>>> import numpy as np
>>> np.set_printoptions(precision=1, suppress=True, linewidth=140, legacy="1.25")
>>> M = np.load("case18.npy")
>>> M
array([[ 0.7, -0.5],
       [-0.5,  0.3]])
>>> np.round(np.linalg.norm(M[0], 1), 1), np.round(np.linalg.norm(M[0], np.inf), 1)
(1.2, 0.7)
>>> np.round(np.linalg.norm(M) ** 2 / np.linalg.norm(M, 2) ** 2, 1)
1.0
>>> np.linalg.norm(M, axis=0)
array([0.8, 0.5])
>>> round(np.linalg.norm(M, 1), 1), round(np.linalg.norm(M, np.inf), 1)
(1.2, 1.2)
>>> r = np.linalg.matrix_rank(M)
>>> r
1
>>> N = np.linalg.svd(M)[2][r:].T
>>> np.linalg.matrix_rank(M.T @ M), np.linalg.matrix_rank(M @ M.T)
(1, 1)
>>> [int(np.linalg.matrix_rank(M[:, :j + 1])) for j in range(2)]
[1, 1]
>>> N.shape
(2, 1)
>>> M @ np.linalg.pinv(M) @ M
array([[ 0.7, -0.5],
       [-0.5,  0.3]])
>>> np.linalg.lstsq(M[:-1].T, M[-1])[2]
1
>>> J = np.load("arr.npy")
>>> print(J)
[[ 8.7 17.4  0.1]
 [ 8.   0.5  7.6]]
>>> print(J.mean(axis=0))
[8.3 8.9 3.8]
>>> np.linalg.matrix_rank(J)
2
>>> J - J[0]
array([[  0. ,   0. ,   0. ],
       [ -0.7, -16.9,   7.5]])
>>> np.unravel_index(np.abs(J).argmax(), J.shape)
(0, 1)
>>> J.sum(axis=1)
array([26.2, 16.1])
>>> J.shape
(2, 3)
>>> t = np.radians(72)
>>> Rm = np.eye(2)
>>> Rm[1, 1] = Rm[0, 0] = np.cos(t)
>>> Rm[1, 0], Rm[0, 1] = -np.sin(t), np.sin(t)
>>> Rm
array([[ 0.3,  1. ],
       [-1. ,  0.3]])
>>> out = M @ Rm.T
>>> round(float(np.linalg.det(Rm)), 1), round(float(np.trace(Rm)), 1)
(1.0, 0.6)
>>> np.round(np.linalg.svd(M, compute_uv=False), 1) + 0, np.round(np.linalg.svd(out, compute_uv=False), 1) + 0
(array([1., 0.]), array([1., 0.]))
>>> print(np.allclose(np.linalg.norm(M, axis=1), np.linalg.norm(out, axis=1)))
True
>>> out = J / np.linalg.norm(J, axis=1, keepdims=True)
>>> C2 = out @ out.T
>>> C2
array([[1. , 0.4],
       [0.4, 1. ]])
>>> C2[0]
array([1. , 0.4])
>>> np.linalg.norm(out, axis=1)
array([1., 1.])
>>> evals, V = np.linalg.eigh(C2)
>>> (evals > 1e-8).sum(), (evals < -1e-8).sum()
(2, 0)
>>> np.linalg.svd(C2, compute_uv=False)
array([1.4, 0.6])
>>> np.unique(evals.round(6) + 0, return_counts=True)[1]
array([1, 1])
>>> np.abs(V[:, -1])
array([0.7, 0.7])
>>> np.abs(V[:, -1]).round(6).argmax()
0
>>> blk = np.stack([J, 3 * J, J[::-1]])
>>> np.linalg.matrix_rank(blk.reshape(3, -1))
2
>>> np.einsum("bij,cij->bc", blk, blk)
array([[ 500.5, 1501.4,  158.1],
       [1501.4, 4504.2,  474.4],
       [ 158.1,  474.4,  500.5]])
>>> blk.shape
(3, 2, 3)
>>> print(np.linalg.norm(blk, axis=(1, 2)))
[22.4 67.1 22.4]
>>> blk.sum(axis=0)
array([[42.8, 70.1,  8. ],
       [40.7, 19.4, 30.5]])
>>> (blk @ J.T).shape
(3, 2, 2)
>>> Q, _ = np.linalg.qr(np.array([[0.9, 0.7, -1.0, 1.1, -1.0],
...     [-1.2, 0.4, -0.1, -2.8, 0.6],
...     [0.6, -1.2, -1.7, 1.3, 0.9],
...     [-0.9, -2.5, 0.5, -0.6, -0.8],
...     [1.0, -0.7, -0.1, 1.3, -0.6]]))
>>> arr = Q[:, :3]
>>> arr
array([[-0.4, -0.2, -0.3],
       [ 0.6, -0.2, -0.5],
       [-0.3,  0.5, -0.8],
       [ 0.4,  0.8,  0.1],
       [-0.5,  0.3,  0.3]])
>>> # columns are unit length and at right angles
>>> rng = np.random.default_rng(73597)
>>> out = arr + rng.integers(-2, 3, (5, 1)) @ rng.integers(-2, 3, (1, 3))
>>> print(out)
[[ 1.6 -1.2  0.7]
 [ 2.6 -1.2  0.5]
 [ 3.7 -1.5  1.2]
 [-3.6  2.8 -1.9]
 [-0.5  0.3  0.3]]
>>> print(np.round(np.linalg.svd(out - arr, compute_uv=False), 1) + 0)
[7.7 0.  0. ]
>>> np.abs(out - arr).sum(axis=1)
array([4., 4., 8., 8., 0.])
>>> np.linalg.svd(out, compute_uv=False)
array([7.3, 1. , 0.5])
>>> out.sum(axis=1)
array([ 1.1,  1.9,  3.4, -2.7,  0.1])
>>> np.linalg.matrix_rank(out)
3
>>> out - out[0]
array([[ 0. ,  0. ,  0. ],
       [ 1. , -0.1, -0.1],
       [ 2.1, -0.4,  0.6],
       [-5.1,  4. , -2.6],
       [-2. ,  1.5, -0.4]])
>>> out.mean(axis=0)
array([ 0.8, -0.2,  0.2])
>>> np.round(arr.T @ arr, 1) + 0
array([[1., 0., 0.],
       [0., 1., 0.],
       [0., 0., 1.]])
>>> np.round(arr @ arr.T, 1) + 0
array([[ 0.3, -0.1,  0.3, -0.4,  0.1],
       [-0.1,  0.6,  0.1,  0. , -0.5],
       [ 0.3,  0.1,  0.9,  0.1,  0.1],
       [-0.4,  0. ,  0.1,  0.8,  0.1],
       [ 0.1, -0.5,  0.1,  0.1,  0.4]])
>>> out = arr / np.linalg.norm(arr, axis=1, keepdims=True)
>>> C2 = out @ out.T
>>> np.argwhere(np.triu(np.abs(C2) > 0.95, 1))
array([[1, 4]])
>>> np.linalg.norm(out, axis=1)
array([1., 1., 1., 1., 1.])
>>> (C2 - 2 * np.eye(5)).round(6).argmax(axis=1)
array([2, 2, 0, 2, 0])
>>> C2[2]
array([0.6, 0.1, 1. , 0.2, 0.1])
>>> np.round(np.degrees(np.arccos(np.clip(C2[2, 1], -1, 1))), 1)
83.0
>>> C2.round(1) + 0
array([[ 1. , -0.1,  0.6, -0.7,  0.1],
       [-0.1,  1. ,  0.1,  0. , -1. ],
       [ 0.6,  0.1,  1. ,  0.2,  0.1],
       [-0.7,  0. ,  0.2,  1. ,  0.1],
       [ 0.1, -1. ,  0.1,  0.1,  1. ]])
>>> out = np.array([[-3, 3, 0], [3, 3, -2], [0, 3, -1]])
>>> W0 = np.tril(out)
>>> W0
array([[-3,  0,  0],
       [ 3,  3,  0],
       [ 0,  3, -1]])
>>> # triangular: eigenvalues sit on the diagonal
>>> x0 = np.array([0, 5, 5])
>>> target = W0 @ x0
>>> print(target)
[ 0 15 10]
>>> np.linalg.solve(W0, target)
array([-0.,  5.,  5.])
>>> np.linalg.solve(W0, W0[:, 2])
array([-0.,  0.,  1.])
>>> data = np.load("run5.npy")
>>> data
array([[10, 11,  6, -9, -5],
       [11, 13,  6, -9, -4],
       [ 6,  6,  4, -6, -4],
       [-9, -9, -6,  9,  6],
       [-5, -4, -4,  6,  5]])
>>> evals, V = np.linalg.eigh(data)
>>> (evals > 1e-8).sum(), (evals < -1e-8).sum()
(2, 0)
>>> round(float(evals.sum()), 1), np.trace(data)
(41.0, 41)
>>> V @ np.diag(evals) @ V.T
array([[10., 11.,  6., -9., -5.],
       [11., 13.,  6., -9., -4.],
       [ 6.,  6.,  4., -6., -4.],
       [-9., -9., -6.,  9.,  6.],
       [-5., -4., -4.,  6.,  5.]])
>>> np.round(V.T @ data @ V, 1) + 0
array([[ 0. ,  0. ,  0. ,  0. ,  0. ],
       [ 0. ,  0. ,  0. ,  0. ,  0. ],
       [ 0. ,  0. ,  0. ,  0. ,  0. ],
       [ 0. ,  0. ,  0. ,  4.4,  0. ],
       [ 0. ,  0. ,  0. ,  0. , 36.6]])
>>> mat = np.array([[2, 2, 0, 3], [1, 2, 0, 0], [0, 3, 0, 0], [0, 3, 2, 2]])
>>> x0 = np.array([-2, 3, 1, 2])
>>> target = mat @ x0
>>> coef, lr = np.zeros(4), 1 / np.linalg.norm(mat, 2) ** 2
>>> for i in range(10):
...     coef -= lr * mat.T @ (mat @ coef - target)
...     if i % 2 == 0: print(i, round(np.linalg.norm(mat @ coef - target), 1))
... 
0 4.3
2 3.3
4 2.5
6 2.0
8 1.7
>>> coef
array([-0.5,  2.9,  1.6,  1.2])
>>> np.einsum("ij,ji->", mat, mat)
16
>>> np.poly(mat)
array([  1.,  -6.,  10., -13., -18.])
>>> round(np.linalg.det(mat.T), 1)
-18.0
>>> print(np.kron(np.eye(2, dtype=int), mat))
[[2 2 0 3 0 0 0 0]
 [1 2 0 0 0 0 0 0]
 [0 3 0 0 0 0 0 0]
 [0 3 2 2 0 0 0 0]
 [0 0 0 0 2 2 0 3]
 [0 0 0 0 1 2 0 0]
 [0 0 0 0 0 3 0 0]
 [0 0 0 0 0 3 2 2]]
>>> round(np.linalg.det(2 * mat), 1), round(np.linalg.det(mat), 1)
(-288.0, -18.0)
>>> Q, V = np.linalg.qr(mat[:, :1])[0], np.linalg.qr(mat[:, 1:])[0]
>>> sigma = np.linalg.svd(Q.T @ V, compute_uv=False)
>>> np.round(np.linalg.norm(Q @ Q.T - V @ V.T, 2), 1)
1.0
>>> print(sigma)
[0.9]
>>> f, v = mat[3], mat[0]
>>> f @ v
12
>>> pr = (f @ v) / (f @ f) * f
>>> np.outer(f, v)
array([[0, 0, 0, 0],
       [6, 6, 0, 9],
       [4, 4, 0, 6],
       [4, 4, 0, 6]])
>>> round((v - pr) @ f, 1)
-0.0
>>> round(float(np.linalg.norm(f + v) ** 2 + np.linalg.norm(f - v) ** 2), 1)
68.0
>>> print(v - pr)
[ 2.  -0.1 -1.4  1.6]
>>> pr
array([0. , 2.1, 1.4, 1.4])
>>> m1 = np.array([[-2.2, 4.5], [4.5, 2.2]])
>>> evals, V = np.linalg.eig(m1)
>>> np.sort(np.linalg.eigvals(np.linalg.inv(m1)))
array([-0.2,  0.2])
>>> np.sort(np.linalg.eigvals(m1 @ m1))
array([25.1, 25.1])
>>> evals
array([-5.,  5.])
>>> blk = np.stack([m1, -2 * m1, m1[::-1]])
>>> np.einsum("bij,cij->bc", blk, blk)
array([[  50.2, -100.4,    0. ],
       [-100.4,  200.7,    0. ],
       [   0. ,    0. ,   50.2]])
>>> print(blk.shape)
(3, 2, 2)
>>> np.linalg.matrix_rank(blk)
array([2, 2, 2])
>>> print(np.linalg.norm(blk, axis=(1, 2)))
[ 7.1 14.2  7.1]
>>> X = np.diag(np.array([2, -1, 2, 0]))
>>> print(X)
[[ 2  0  0  0]
 [ 0 -1  0  0]
 [ 0  0  2  0]
 [ 0  0  0  0]]
>>> U, sigma, vt = np.linalg.svd(X)
>>> V = vt[:(sigma > 1e-8).sum()]
>>> x0 = X[1] + -1 * X[2] + rng.integers(2) * np.eye(4)[0]
>>> x0
array([ 1., -1., -2.,  0.])
>>> print(np.linalg.matrix_rank(np.vstack([X, x0])))
3
>>> np.round(np.linalg.norm(x0 - V.T @ V @ x0), 1)
0.0
>>> V.T @ V
array([[1., 0., 0., 0.],
       [0., 1., 0., 0.],
       [0., 0., 1., 0.],
       [0., 0., 0., 0.]])
>>> print(np.allclose(V.T @ V @ x0, x0))
True
>>> evals, V = np.linalg.eigh(X)
>>> x0 = np.array([-1, -7, -7, 8])
>>> np.linalg.eigvalsh(X[1:, 1:])
array([-1.,  0.,  2.])
>>> round(x0 @ X @ x0 / (x0 @ x0), 1), evals[0], evals[-1]
(0.3, -1.0, 2.0)
>>> np.abs(X).sum(axis=1).max(), np.abs(evals).max()
(2, 2.0)
>>> np.flatnonzero(np.linalg.matrix_power((X != 0) + (X.T != 0) + np.eye(4), 4)[3])
array([3])
>>> round(float(np.linalg.det(X)), 1)
0.0
>>> r = np.linalg.matrix_rank(X)
>>> r
3
>>> N = np.linalg.svd(X)[2][r:].T
>>> print(N @ N.T)
[[0. 0. 0. 0.]
 [0. 0. 0. 0.]
 [0. 0. 0. 0.]
 [0. 0. 0. 1.]]
>>> np.linalg.matrix_rank(X.T @ X), np.linalg.matrix_rank(X @ X.T)
(3, 3)
>>> X @ X.T
array([[4, 0, 0, 0],
       [0, 1, 0, 0],
       [0, 0, 4, 0],
       [0, 0, 0, 0]])
>>> X.T @ X
array([[4, 0, 0, 0],
       [0, 1, 0, 0],
       [0, 0, 4, 0],
       [0, 0, 0, 0]])
>>> print(np.linalg.norm(X, axis=0))
[2. 1. 2. 0.]
